$ ipython --no-banner

In [1]: import numpy as np

In [2]: np.set_printoptions(precision=2, suppress=True, linewidth=120, legacy="1.25")

In [3]: rnd = lambda a: np.round(a, 2) + 0

In [4]: E = np.load("w.npy")

In [5]: E
Out[5]: 
array([[3, 2, 2, 2, 2, 1, 1, 3, 3, 2],
       [2, 3, 2, 2, 2, 2, 1, 1, 3, 3],
       [3, 2, 3, 2, 2, 2, 2, 1, 1, 3],
       [3, 3, 2, 3, 2, 2, 2, 2, 1, 1],
       [1, 3, 3, 2, 3, 2, 2, 2, 2, 1],
       [1, 1, 3, 3, 2, 3, 2, 2, 2, 2],
       [2, 1, 1, 3, 3, 2, 3, 2, 2, 2],
       [2, 2, 1, 1, 3, 3, 2, 3, 2, 2],
       [2, 2, 2, 1, 1, 3, 3, 2, 3, 2],
       [2, 2, 2, 2, 1, 1, 3, 3, 2, 3]])

In [6]: out = np.linalg.inv(E)

In [7]: rnd(np.linalg.det(E) * out)
Out[7]: 
array([[ 4024., -2549.,  3730.,  1819., -2591., -2675.,   916.,  -890.,  2512., -3515.],
       [-3515.,  4024., -2549.,  3730.,  1819., -2591., -2675.,   916.,  -890.,  2512.],
       [ 2512., -3515.,  4024., -2549.,  3730.,  1819., -2591., -2675.,   916.,  -890.],
       [ -890.,  2512., -3515.,  4024., -2549.,  3730.,  1819., -2591., -2675.,   916.],
       [  916.,  -890.,  2512., -3515.,  4024., -2549.,  3730.,  1819., -2591., -2675.],
       [-2675.,   916.,  -890.,  2512., -3515.,  4024., -2549.,  3730.,  1819., -2591.],
       [-2591., -2675.,   916.,  -890.,  2512., -3515.,  4024., -2549.,  3730.,  1819.],
       [ 1819., -2591., -2675.,   916.,  -890.,  2512., -3515.,  4024., -2549.,  3730.],
       [ 3730.,  1819., -2591., -2675.,   916.,  -890.,  2512., -3515.,  4024., -2549.],
       [-2549.,  3730.,  1819., -2591., -2675.,   916.,  -890.,  2512., -3515.,  4024.]])

In [8]: (np.abs(out) > 1e-9).astype(int)
Out[8]: 
array([[1, 1, 1, 1, 1, 1, 1, 1, 1, 1],
       [1, 1, 1, 1, 1, 1, 1, 1, 1, 1],
       [1, 1, 1, 1, 1, 1, 1, 1, 1, 1],
       [1, 1, 1, 1, 1, 1, 1, 1, 1, 1],
       [1, 1, 1, 1, 1, 1, 1, 1, 1, 1],
       [1, 1, 1, 1, 1, 1, 1, 1, 1, 1],
       [1, 1, 1, 1, 1, 1, 1, 1, 1, 1],
       [1, 1, 1, 1, 1, 1, 1, 1, 1, 1],
       [1, 1, 1, 1, 1, 1, 1, 1, 1, 1],
       [1, 1, 1, 1, 1, 1, 1, 1, 1, 1]])

In [9]: rnd(np.linalg.slogdet(E)[0])
Out[9]: 1.0

In [10]: np.allclose(out, E.T)
Out[10]: False

In [11]: np.allclose(E @ E.T, E.T @ E)
Out[11]: True

In [12]: (E - E.T) / 2
Out[12]: 
array([[ 0. ,  0. , -0.5, -0.5,  0.5,  0. , -0.5,  0.5,  0.5,  0. ],
       [ 0. ,  0. ,  0. , -0.5, -0.5,  0.5,  0. , -0.5,  0.5,  0.5],
       [ 0.5,  0. ,  0. ,  0. , -0.5, -0.5,  0.5,  0. , -0.5,  0.5],
       [ 0.5,  0.5,  0. ,  0. ,  0. , -0.5, -0.5,  0.5,  0. , -0.5],
       [-0.5,  0.5,  0.5,  0. ,  0. ,  0. , -0.5, -0.5,  0.5,  0. ],
       [ 0. , -0.5,  0.5,  0.5,  0. ,  0. ,  0. , -0.5, -0.5,  0.5],
       [ 0.5,  0. , -0.5,  0.5,  0.5,  0. ,  0. ,  0. , -0.5, -0.5],
       [-0.5,  0.5,  0. , -0.5,  0.5,  0.5,  0. ,  0. ,  0. , -0.5],
       [-0.5, -0.5,  0.5,  0. , -0.5,  0.5,  0.5,  0. ,  0. ,  0. ],
       [ 0. , -0.5, -0.5,  0.5,  0. , -0.5,  0.5,  0.5,  0. ,  0. ]])

In [13]: np.linalg.matrix_power(E, 3)
Out[13]: 
array([[924, 924, 923, 917, 924, 928, 923, 929, 937, 932],
       [932, 924, 924, 923, 917, 924, 928, 923, 929, 937],
       [937, 932, 924, 924, 923, 917, 924, 928, 923, 929],
       [929, 937, 932, 924, 924, 923, 917, 924, 928, 923],
       [923, 929, 937, 932, 924, 924, 923, 917, 924, 928],
       [928, 923, 929, 937, 932, 924, 924, 923, 917, 924],
       [924, 928, 923, 929, 937, 932, 924, 924, 923, 917],
       [917, 924, 928, 923, 929, 937, 932, 924, 924, 923],
       [923, 917, 924, 928, 923, 929, 937, 932, 924, 924],
       [924, 923, 917, 924, 928, 923, 929, 937, 932, 924]])

In [14]: feats = np.array([[0, -1, 2, -1, 0, 0, -2, -2],
    ...:     [0, 0, -1, -1, 1, 0, 1, 0],
    ...:     [0, 0, -2, -1, -1, 0, -1, 1],
    ...:     [0, 0, 0, -1, 0, 0, 2, 0],
    ...:     [0, 0, 0, 0, 2, 0, 1, 1],
    ...:     [0, 0, 0, 0, 0, 1, 2, 1],
    ...:     [0, 0, 0, 0, 0, 0, 2, 1],
    ...:     [0, 0, 0, 0, 0, 0, 0, 2]])

In [15]: # rank 7

In [16]: rng = np.random.default_rng(773937)

In [17]: out = feats + rng.integers(-2, 3, (8, 7)) @ rng.integers(-2, 3, (7, 8))

In [18]: out
Out[18]: 
array([[  5,  -1,  -5,   1,   3,  -5,  -1,   4],
       [ -8,   9,   3,   4,  -3,  -1,   1,   1],
       [  3,   8,  -4,  -7,  -2, -17,   4,   7],
       [  7,  -3,  -1, -12,   2,  -6,   7,  -1],
       [ 11,   1,  -2,  -5,  14,  -2,  -2,  -3],
       [ -3,   4,   2,   0,  -4,  16,   0,  -1],
       [  0,   1,  -6,   3,  -1,  -7,   6,   8],
       [  1,   9,   5,  -1,   8, -10,  -6,  -4]])

In [19]: np.abs(out - feats).sum(axis=1)
Out[19]: array([29, 32, 48, 36, 40, 32, 29, 46])

In [20]: np.linalg.matrix_rank(out - feats, tol=1e-8)
Out[20]: 7

In [21]: rnd(np.linalg.svd(out - feats, compute_uv=False))
Out[21]: array([31.82, 22.5 , 19.98, 12.73,  9.22,  2.12,  0.98,  0.  ])

In [22]: mat = np.loadtxt("run14.csv", delimiter=",")

In [23]: mat
Out[23]: 
array([[2., 4., 3., 5., 5., 3., 0., 1., 1.],
       [0., 4., 0., 5., 0., 0., 1., 0., 1.],
       [5., 1., 1., 2., 4., 3., 5., 5., 2.],
       [5., 2., 5., 1., 4., 3., 3., 0., 4.],
       [0., 4., 1., 3., 1., 2., 1., 1., 0.],
       [4., 5., 4., 3., 5., 4., 4., 4., 3.],
       [0., 1., 3., 5., 3., 0., 2., 2., 2.],
       [0., 4., 3., 4., 4., 3., 1., 5., 0.],
       [1., 0., 5., 2., 2., 1., 3., 0., 3.],
       [0., 1., 3., 5., 3., 0., 2., 2., 2.]])

In [24]: vec = np.array([3, 0, 5, 2, 3, 4, 4, 3, 3])

In [25]: y = mat @ vec

In [26]: rnd(np.linalg.lstsq(mat, y)[0])
Out[26]: array([3., 0., 5., 2., 3., 4., 4., 3., 3.])

In [27]: y
Out[27]: array([ 64.,  17.,  89.,  90.,  29., 106.,  54.,  66.,  63.,  54.])

In [28]: y = y + 0.3 * rng.normal(size=10)

In [29]: rnd(y)
Out[29]: array([ 64.14,  17.12,  88.81,  90.47,  28.82, 105.74,  53.53,  65.92,  62.65,  54.11])

In [30]: beta, *_ = np.linalg.lstsq(mat, y)

In [31]: rnd(beta)
Out[31]: array([ 5.3 ,  1.01,  7.09,  1.85,  2.98,  0.75,  4.83,  2.84, -0.99])

In [32]: [round(float(np.linalg.norm(np.linalg.solve(mat.T @ mat + lam * np.eye(9), mat.T @ y))), 2) for lam in (0, 1, 10, 100)]
Out[32]: [11.16, 9.59, 9.23, 7.65]
